>>> import numpy as np
>>> np.set_printoptions(precision=2, suppress=True, linewidth=120, legacy="1.25")
>>> W0 = np.loadtxt("test3.csv", delimiter=",")
>>> print(W0)
[[-3.  3.]
 [ 3. -3.]]
>>> evals, V = np.linalg.eigh(W0)
>>> vec = np.array([-2, 0])
>>> print((np.sign(V[:, -1].round(6)) == np.sign(V[0, -1].round(6))).astype(int))
[1 1]
>>> print(np.linalg.eigvalsh(W0[1:, 1:]))
[-3.]
>>> print(vec @ W0 @ vec / (vec @ vec), evals[0], evals[-1])
-3.0 -6.0 0.0
>>> feats = np.array([[1.0, 0.7], [0.7, 1.0]])
>>> rng = np.random.default_rng(116)
>>> idx = rng.permutation(2)
>>> print(idx)
[0 1]
>>> A2 = feats[idx][:, idx]
>>> print(np.trace(A2))
2.0
>>> print(A2)
[[1.  0.7]
 [0.7 1. ]]
>>> print(round(np.linalg.det(A2), 2), round(float(np.linalg.det(feats[idx])), 2))
0.51 0.51
>>> print(np.sort(np.abs(np.linalg.eigvals(A2))))
[0.3 1.7]
>>> J = np.loadtxt("sample19.csv", delimiter=",")
>>> print(J)
[[-0.95  0.32]
 [ 0.32  0.95]]
>>> # symmetric
>>> evals, V = np.linalg.eigh(J)
>>> vec = np.array([1, -2])
>>> print(np.linalg.eigvalsh(J[1:, 1:]))
[0.95]
>>> print(V * np.maximum(evals, 0) @ V.T)
[[0.03 0.16]
 [0.16 0.97]]
>>> print(round(vec @ J @ vec / (vec @ vec), 2), evals[0], evals[-1])
0.32 -1.0 1.0
>>> print(np.round(V * np.abs(evals) @ V.T, 2) + 0)
[[1. 0.]
 [0. 1.]]
>>> print(np.round(np.abs(J).sum(axis=1).max(), 2), np.abs(evals).max())
1.26 1.0
>>> print(np.round(vec @ J @ vec, 2))
1.58
>>> cov = J.T @ J
>>> print(np.linalg.svd(J, compute_uv=False) ** 2)
[1. 1.]
>>> print((J @ J.T).shape)
(2, 2)
>>> print(np.linalg.eigvalsh(cov)[::-1])
[1. 1.]
>>> print(np.diag(cov))
[1. 1.]
>>> print(np.linalg.svd(J, compute_uv=False))
[1. 1.]
>>> print(round(float(J[:, 1] @ J[:, 0]), 2))
0.0
>>> A2 = np.array([[-1, -1, 0], [0, -1, -1]])
>>> C = np.kron(A2, J)
>>> print(np.linalg.matrix_rank(C))
4
>>> print(C.shape)
(4, 6)
>>> print(np.all(np.linalg.eigvalsh(J) > 0))
False
>>> print(np.round(np.linalg.eigvalsh(J).min(), 2))
-1.0
>>> print([round(float(np.linalg.det(J[:i, :i])), 2) + 0 for i in range(1, 3)])
[-0.95, -1.0]
>>> m1 = np.array([[0, 2, 1, 3], [0, 0, 2, 2], [0, 0, 0, 3], [0, 0, 0, 0]])
>>> # triangular
>>> print(np.linalg.matrix_rank(m1, rtol=0.1))
3
>>> print(np.linalg.cond(m1) > 100)
True
>>> U, sigma, vt = np.linalg.svd(m1)
>>> V = vt[:(sigma > 1e-8).sum()]
>>> vec = m1[1] + 3 * m1[3] + rng.integers(2) * np.eye(4)[1]
>>> print(vec)
[0. 0. 2. 2.]
>>> print(np.diag(V.T @ V))
[0. 1. 1. 1.]
>>> print(round(np.linalg.norm(vec - V.T @ V @ vec), 2))
0.0
>>> print(np.linalg.matrix_rank(np.vstack([m1, vec])))
3
>>> print(np.round(np.trace(np.linalg.pinv(m1) @ m1), 2))
3.0
>>> X = np.load("out19.npy")
>>> print(X)
[[0 0 0 0 1]
 [0 0 0 1 0]
 [0 0 1 0 0]
 [0 1 0 0 0]
 [1 0 0 0 0]]
>>> # equal to its transpose
>>> O, R = np.linalg.qr(X)
>>> print(O)
[[ 0.  0.  0.  0. -1.]
 [-0.  0.  0. -1.  0.]
 [-0. -0.  1.  0.  0.]
 [-0. -1. -0.  0.  0.]
 [-1. -0. -0. -0.  0.]]
>>> print(np.trace(O @ O.T))
5.0
>>> print(O @ R)
[[0. 0. 0. 0. 1.]
 [0. 0. 0. 1. 0.]
 [0. 0. 1. 0. 0.]
 [0. 1. 0. 0. 0.]
 [1. 0. 0. 0. 0.]]
>>> print(R)
[[-1.  0.  0.  0.  0.]
 [ 0. -1.  0.  0.  0.]
 [ 0.  0.  1.  0.  0.]
 [ 0.  0.  0. -1.  0.]
 [ 0.  0.  0.  0. -1.]]
>>> print(np.allclose(R.T @ R, X.T @ X))
True
>>> vec = np.array([2, -4, -9, -8, -8])
>>> print(round(np.linalg.norm(vec), 2), round(np.linalg.norm(X @ vec), 2))
15.13 15.13
>>> print(5 - np.linalg.matrix_rank(X - np.eye(5), tol=1e-8))
3
>>> print(np.abs(np.linalg.eigvals(X)))
[1. 1. 1. 1. 1.]
>>> print(np.linalg.eigvals(X))
[ 1. -1.  1. -1.  1.]
>>> print(np.einsum("ij,ji->", X, X))
5
>>> print(round(np.linalg.det(X[::-1]), 2))
1.0
>>> print(round(np.linalg.eigvals(X).sum().real, 2))
1.0
>>> print(np.round(np.linalg.det(2 * X), 2), np.round(np.linalg.det(X), 2))
32.0 1.0
>>> print(np.poly(X))
[ 1. -1. -2.  2.  1. -1.]
>>> print(np.kron(np.eye(2, dtype=int), X))
[[0 0 0 0 1 0 0 0 0 0]
 [0 0 0 1 0 0 0 0 0 0]
 [0 0 1 0 0 0 0 0 0 0]
 [0 1 0 0 0 0 0 0 0 0]
 [1 0 0 0 0 0 0 0 0 0]
 [0 0 0 0 0 0 0 0 0 1]
 [0 0 0 0 0 0 0 0 1 0]
 [0 0 0 0 0 0 0 1 0 0]
 [0 0 0 0 0 0 1 0 0 0]
 [0 0 0 0 0 1 0 0 0 0]]
>>> arr = np.load("a.npy")
>>> print(arr)
[[ 0  0  3  0]
 [ 0  0  3 -3]
 [ 3  0  9  0]
 [ 3 -3  9 -9]]
>>> O = arr.astype(float).copy()
>>> for j in range(4):
...     O[:, j] -= O[:, :j] @ (O[:, :j].T @ O[:, j])
...     O[:, j] /= np.linalg.norm(O[:, j])
... 
>>> print(np.round(O.T @ arr, 2) + 0)
[[ 4.24 -2.12 12.73 -6.36]
 [ 0.    2.12  0.    6.36]
 [ 0.    0.    4.24 -2.12]
 [ 0.    0.    0.    2.12]]
>>> print(np.round(O.T @ O, 2) + 0)
[[1. 0. 0. 0.]
 [0. 1. 0. 0.]
 [0. 0. 1. 0.]
 [0. 0. 0. 1.]]
>>> print(np.sort(np.linalg.eigvals(m1)))
[0. 0. 0. 0.]
>>> print(np.prod(np.diag(m1)), np.round(np.linalg.det(m1), 2))
0 0.0
>>> print([int(np.linalg.matrix_rank(np.linalg.matrix_power(m1, p))) for p in range(1, 5)])
[3, 2, 1, 0]
>>> print(np.linalg.matrix_rank(m1 - m1[0, 0] * np.eye(4)))
3
>>> print(round(float(np.linalg.det(arr[::-1])), 2))
81.0
>>> print(round(np.linalg.det(2 * arr), 2), round(float(np.linalg.det(arr)), 2))
1296.0 81.0
>>> A2 = arr / np.sqrt((arr ** 2).mean(axis=1, keepdims=True))
>>> print(arr - arr.mean(axis=1, keepdims=True))
[[-0.75 -0.75  2.25 -0.75]
 [ 0.    0.    3.   -3.  ]
 [ 0.   -3.    6.   -3.  ]
 [ 3.   -3.    9.   -9.  ]]
>>> print(np.linalg.norm(A2, axis=1))
[2. 2. 2. 2.]
>>> K = np.array([[0, 5, -5, 4], [0, 0, 1, 4], [0, 0, 0, -1], [0, 0, 0, 0]])
>>> # looks like rank 3
>>> print(np.linalg.cond(K) > 100)
True
>>> print([round(float(x), 2) for x in np.linalg.svd(K, compute_uv=False)[:3]])
[8.29, 3.91, 0.15]
>>> print(round(float(np.linalg.norm(K, 2) / np.linalg.norm(K)), 2))
0.9
>>> A = np.array([[4, 9, 4, 9], [2, 6, 2, 6], [4, 9, 4, 9], [2, 6, 2, 6]])
>>> print(A)
[[4 9 4 9]
 [2 6 2 6]
 [4 9 4 9]
 [2 6 2 6]]
>>> # row 2 repeats row 0
>>> print(A @ A)
[[ 68 180  68 180]
 [ 40 108  40 108]
 [ 68 180  68 180]
 [ 40 108  40 108]]
>>> print(round(float(np.linalg.det(A)), 2))
0.0
>>> print(np.round(np.sort(np.abs(np.linalg.eigvals(A))), 2) + 0)
[ 0.    0.    1.28 18.72]
>>> print(np.argsort(-np.linalg.norm(A, axis=0).round(6), kind="stable")[:3])
[1 3 0]
>>> print(np.round(np.linalg.norm(A, 2) / np.linalg.norm(A), 2))
1.0
>>> print(np.round(np.linalg.eigvals(A), 2) + 0)
[18.72  1.28  0.    0.  ]
